$ python3 -q
>>> import numpy as np
>>> from numpy import linalg as LA
>>> np.set_printoptions(precision=2, suppress=True, linewidth=140, floatmode="fixed")
>>> rd = lambda a: np.round(a, 2) + 0
>>> m1 = np.load("w.npy")
>>> m1
array([[ 1, -1,  1],
       [ 1,  0,  0],
       [ 1,  1,  1],
       [ 1,  2,  4],
       [ 1,  3,  9]])
>>> vec = np.array([2, 3, 2])
>>> y = m1 @ vec
>>> b, lr = np.zeros(3), 1 / LA.norm(m1, 2) ** 2
>>> for i in range(20):
...     b -= lr * m1.T @ (m1 @ b - y)
...     if i % 5 == 0: print(i, round(LA.norm(m1 @ b - y), 2))
... 
0 3.75
5 3.42
10 3.12
15 2.85
>>> rd(LA.cond(m1))
np.float64(7.41)
>>> rd(b)
array([0.94, 1.65, 2.65])
>>> A2 = np.c_[m1[:, :2] @ np.array([[-4, 7], [4, 2]]), np.array([3, 0, 3, 3, 1])]
>>> A2
array([[-8,  5,  3],
       [-4,  7,  0],
       [ 0,  9,  3],
       [ 4, 11,  3],
       [ 8, 13,  1]])
>>> LA.matrix_rank(A2)
np.int64(3)
>>> rd(LA.norm(A2 - m1 @ LA.lstsq(m1, A2)[0], axis=0))
array([0.00, 0.00, 2.80])
>>> rd(LA.norm(LA.qr(m1)[0].T @ A2, axis=0) ** 2 / ((A2 ** 2).sum(axis=0) + 1e-12))
array([1.00, 1.00, 0.72])
>>> feats = np.load("m.npy")
>>> feats
array([[ 4.80, -1.26,  0.55,  1.40],
       [ 0.26, -3.23, -4.53, -2.47],
       [ 1.93, -3.69, -1.79, -1.39],
       [ 1.10,  0.25, -0.96, -4.41],
       [ 4.05,  2.31,  0.34, -2.75],
       [ 0.96, -0.86, -0.09,  3.63],
       [ 0.48, -1.70, -1.58, -1.81],
       [-2.11, -0.20,  3.34, -0.69],
       [-5.41,  0.98,  5.27,  3.30],
       [-0.31,  0.00,  0.71,  4.65],
       [ 1.93,  1.19,  5.81,  0.79],
       [-0.75, -2.63,  3.49,  2.27],
       [-3.00, -1.29, -1.86, -1.77],
       [-1.38,  1.08,  4.94, -0.94],
       [ 1.89, -2.12,  0.50,  5.03],
       [-3.75,  0.26, -0.04, -4.97],
       [ 0.82, -3.20, -0.25,  0.02],
       [ 0.06,  0.53, -0.26, -4.26],
       [-2.34, -1.45,  1.54,  0.40],
       [ 0.14, -1.74,  0.79,  3.95],
       [ 0.37, -2.72,  0.08,  3.59],
       [-3.17,  1.06, -2.67, -3.04],
       [ 0.97,  0.36, -1.53,  0.93],
       [ 0.02, -1.32,  1.08,  3.79],
       [ 0.79, -0.57,  3.68,  1.04],
       [ 1.56,  2.21,  2.16,  6.35],
       [ 1.25,  0.10, -1.63,  2.46],
       [-3.78,  0.79, -3.62, -0.24],
       [-1.51,  4.73, -1.70,  4.93],
       [ 6.18,  1.01,  1.62,  0.60]])
>>> Xs = feats - feats.mean(axis=0)
>>> V = LA.svd(Xs)[2][:1]
>>> A2 = Xs - Xs @ V.T @ V
>>> rd(np.diag(V.T @ V))
array([0.04, 0.01, 0.21, 0.75])
>>> rd(LA.norm(A2) / LA.norm(Xs))
np.float64(0.76)
